In [1]: import numpy as np

In [2]: np.set_printoptions(precision=4, suppress=True, linewidth=160, legacy="1.25")

In [3]: J = np.loadtxt("a.csv", delimiter=",")

In [4]: print(J)
[[ 0.1  2.2  0.8  0.5 -0.3  2.2]
 [-2.1 -0.7 -0.6  1.6  1.4  0.5]
 [-2.  -1.   1.4  0.5  0.6  0.4]
 [-1.7  1.1 -0.6  1.4 -1.7  1. ]
 [-0.8  1.   0.   0.9  0.5  0.2]
 [-1.2 -0.1 -0.6  0.  -1.8  2.2]
 [-0.8  0.2  2.9 -0.1  1.9 -0.7]
 [ 0.8 -2.4  0.9  1.3  1.8 -0.8]
 [ 0.7 -1.   0.5  0.5  1.4  1.9]
 [-2.   0.  -1.5 -0.6  1.4 -0.7]
 [ 1.1  0.   0.3  0.8  1.3  0.6]
 [-0.1  0.5  0.3  1.2 -2.3  0.9]
 [ 0.9 -1.6  0.8 -2.2 -2.1  0.4]
 [ 0.9 -0.4 -0.4  0.4 -0.8 -1.5]
 [-0.2  0.7 -0.5  0.5 -1.   0.5]
 [-0.6 -0.4  0.3  0.2  0.8  0.1]
 [ 0.1 -0.8 -0.4  0.9 -0.6  0.7]
 [-3.5  3.5 -6.   0.5  7.5 -7.5]]

In [5]: cent = J[[11, 9]].astype(float)

In [6]: for _ in range(5):
   ...:     lab = np.linalg.norm(J[:, None] - cent, axis=-1).argmin(axis=1)
   ...:     cent = np.array([J[lab == j].mean(axis=0) for j in range(2)])
   ...: 

In [7]: print(lab)
[0 0 0 0 0 0 0 0 0 0 0 0 0 0 0 0 0 1]

In [8]: print(cent[1] - cent[0])
[-3.0941  3.6588 -6.2118  0.0412  7.4706 -7.9647]

In [9]: print(cent)
[[-0.4059 -0.1588  0.2118  0.4588  0.0294  0.4647]
 [-3.5     3.5    -6.      0.5     7.5    -7.5   ]]

In [10]: Uu, sigma, vt = np.linalg.svd(cent)

In [11]: print(sigma)
[13.1651  0.7704]

In [12]: print(np.argmax(sigma[:-1] / (sigma[1:] + 1e-6)) + 1)
1

In [13]: M2 = Uu[:, :1] @ np.diag(sigma[:1]) @ vt[:1]

In [14]: print(round(float(np.linalg.norm(cent - M2) / np.linalg.norm(cent)), 4))
0.0584

In [15]: print(np.linalg.matrix_rank(cent, rtol=0.05))
2

In [16]: W0 = np.array([[9, 10, 11, 11, 11, 10, 10],
    ...:     [0, 1, 2, 2, 2, 1, 1],
    ...:     [-5, -4, -3, -3, -3, -4, -4],
    ...:     [-9, -8, -7, -7, -7, -8, -8],
    ...:     [9, 10, 11, 11, 11, 10, 10],
    ...:     [-1, 0, 1, 1, 1, 0, 0],
    ...:     [8, 9, 10, 10, 10, 9, 9],
    ...:     [1, 2, 3, 3, 3, 2, 2]])

In [17]: print(np.unique(W0.round(6), axis=0).shape)
(7, 7)

In [18]: print(np.abs(np.diag(np.linalg.qr(W0)[1])) > 1e-9)
[ True  True False False False False False]

In [19]: print(np.round(W0 @ np.linalg.pinv(W0) @ W0, 4) + 0)
[[ 9. 10. 11. 11. 11. 10. 10.]
 [ 0.  1.  2.  2.  2.  1.  1.]
 [-5. -4. -3. -3. -3. -4. -4.]
 [-9. -8. -7. -7. -7. -8. -8.]
 [ 9. 10. 11. 11. 11. 10. 10.]
 [-1.  0.  1.  1.  1.  0.  0.]
 [ 8.  9. 10. 10. 10.  9.  9.]
 [ 1.  2.  3.  3.  3.  2.  2.]]

In [20]: print(round(np.trace(np.linalg.pinv(W0) @ W0), 4))
2.0

In [21]: np.linalg.inv(W0)
LinAlgError: Last 2 dimensions of the array must be square


In [22]: cov = np.cov(J, rowvar=False)

In [23]: print(np.round(np.corrcoef(J[:, 4], J[:, 0])[0, 1], 4))
-0.4895

In [24]: print(np.median(J, axis=0))
[-0.4  -0.05  0.15  0.5   0.55  0.45]

In [25]: print([round(float(x), 4) for x in np.linalg.svd(W0, compute_uv=False)[:3]])
[51.489, 4.7839, 0.0]

In [26]: print(round(np.linalg.norm(W0, 2) / np.linalg.norm(W0), 4))
0.9957

In [27]: E = np.load("dump.npy")

In [28]: print(E)
[[ 0.1173 -3.579  -1.7529 -4.7807 -0.2116  0.7482  0.7996]
 [ 2.6534  2.2528 -0.8278  0.2612  2.9774  1.868  -5.1031]
 [-1.4085 -4.2928 -1.4775 -4.7682 -1.2506  2.0756  0.3434]
 [-0.2612 -1.5765 -6.7487 -2.2971  0.011   2.3828  0.7762]
 [ 0.817  -2.0839 -6.683  -1.1815  1.6759  1.4124 -0.0611]
 [ 1.9036  4.5906 -1.6518  1.2177  3.9817  2.9018 -3.9238]
 [ 1.7572  2.9658 -1.3181  0.6152  3.915   2.2837 -4.4118]
 [-0.6139 -1.4812 -2.0813 -3.1781 -3.2958 -0.6455 -2.3354]
 [-1.4899 -1.2232 -4.1257 -2.3738 -1.7339  1.9086  0.8264]
 [-1.2703 -2.21   -1.1443 -1.7748 -0.5195  2.211   0.6172]
 [-0.2001  1.3571 -3.4362 -3.5386  0.5093  2.52    2.9658]
 [ 1.6858  3.8655 -0.2018  1.5108  3.1863  3.2605 -4.4888]
 [ 2.7934  5.0622 -0.4556  1.9402  4.9882  3.525  -2.7443]
 [ 1.9034  0.7992 -0.6006  2.0677  1.682   2.2217 -5.8009]
 [-0.4049 -3.0184 -2.4002 -2.1017 -2.7232  0.5054 -2.0631]
 [-1.4799 -2.3064 -2.1053 -4.9736 -0.3647  1.1123 -0.6375]
 [ 2.6688  3.1978 -2.5226  1.7998  2.5614  2.1448 -5.2596]
 [ 1.6899  2.3982 -1.7354  0.7422  1.9695  4.9545 -4.0813]
 [-0.2937 -3.3968 -5.8384 -3.259   0.1194  1.296   2.6322]
 [-0.6507  0.0456 -5.1334 -2.2868 -1.2919  0.1912  0.3602]
 [-1.3565 -0.5373 -5.2503 -1.6001 -0.4603  0.6675  2.0874]
 [-2.2732 -4.2231 -2.889  -4.8967 -3.7872  2.3649 -0.1281]
 [ 0.6633 -1.612  -5.995  -1.3557 -1.2445  3.2213  0.9237]
 [ 3.1067  3.8642 -1.3285  2.0023  1.9286  1.403  -3.4096]
 [ 0.7252  3.1912 -0.8609  1.5391  3.7563  2.7453 -4.3852]
 [-0.9332 -4.4688 -1.3523 -4.381  -3.3239  2.6913 -0.3563]
 [-1.3454 -0.3118 -4.5826 -1.6023 -1.8743  1.3798  1.2249]
 [ 0.9409  3.5133 -2.1368 -0.6746  3.6455  1.9437 -2.9395]
 [ 0.5917  3.5523  1.4489  2.9765  3.8345  3.7099 -5.1022]
 [ 3.1535  2.4467  0.084   1.0749  1.6585  1.9793 -3.8957]
 [ 0.9105  2.4582 -0.236   0.6689  2.1029  1.5379 -4.6666]]

In [29]: cent = E[[12, 7]].astype(float)

In [30]: for _ in range(7):
    ...:     lab = np.linalg.norm(E[:, None] - cent, axis=-1).argmin(axis=1)
    ...:     cent = np.array([E[lab == j].mean(axis=0) for j in range(2)])
    ...: 

In [31]: print(lab)
[1 0 1 1 1 0 0 1 1 1 1 0 0 0 1 1 0 0 1 1 1 1 1 0 0 1 1 0 0 0 0]

In [32]: print(np.bincount(lab))
[14 17]

In [33]: Uu, sigma, vt = np.linalg.svd(E, full_matrices=False)

In [34]: print(round(np.sqrt((sigma ** 2).sum()), 4), np.round(np.linalg.norm(E), 4))
39.3694 39.3694

In [35]: print(np.round(vt @ vt.T, 4) + 0)
[[1. 0. 0. 0. 0. 0. 0.]
 [0. 1. 0. 0. 0. 0. 0.]
 [0. 0. 1. 0. 0. 0. 0.]
 [0. 0. 0. 1. 0. 0. 0.]
 [0. 0. 0. 0. 1. 0. 0.]
 [0. 0. 0. 0. 0. 1. 0.]
 [0. 0. 0. 0. 0. 0. 1.]]

In [36]: print(sigma)
[28.87   21.8299 10.8309  7.0591  5.3987  5.2616  3.995 ]

In [37]: print(np.round(Uu.T @ Uu, 4) + 0)
[[1. 0. 0. 0. 0. 0. 0.]
 [0. 1. 0. 0. 0. 0. 0.]
 [0. 0. 1. 0. 0. 0. 0.]
 [0. 0. 0. 1. 0. 0. 0.]
 [0. 0. 0. 0. 1. 0. 0.]
 [0. 0. 0. 0. 0. 1. 0.]
 [0. 0. 0. 0. 0. 0. 1.]]

In [38]: print(np.abs(vt[0]))
[0.269  0.5314 0.151  0.3825 0.4412 0.1782 0.4998]
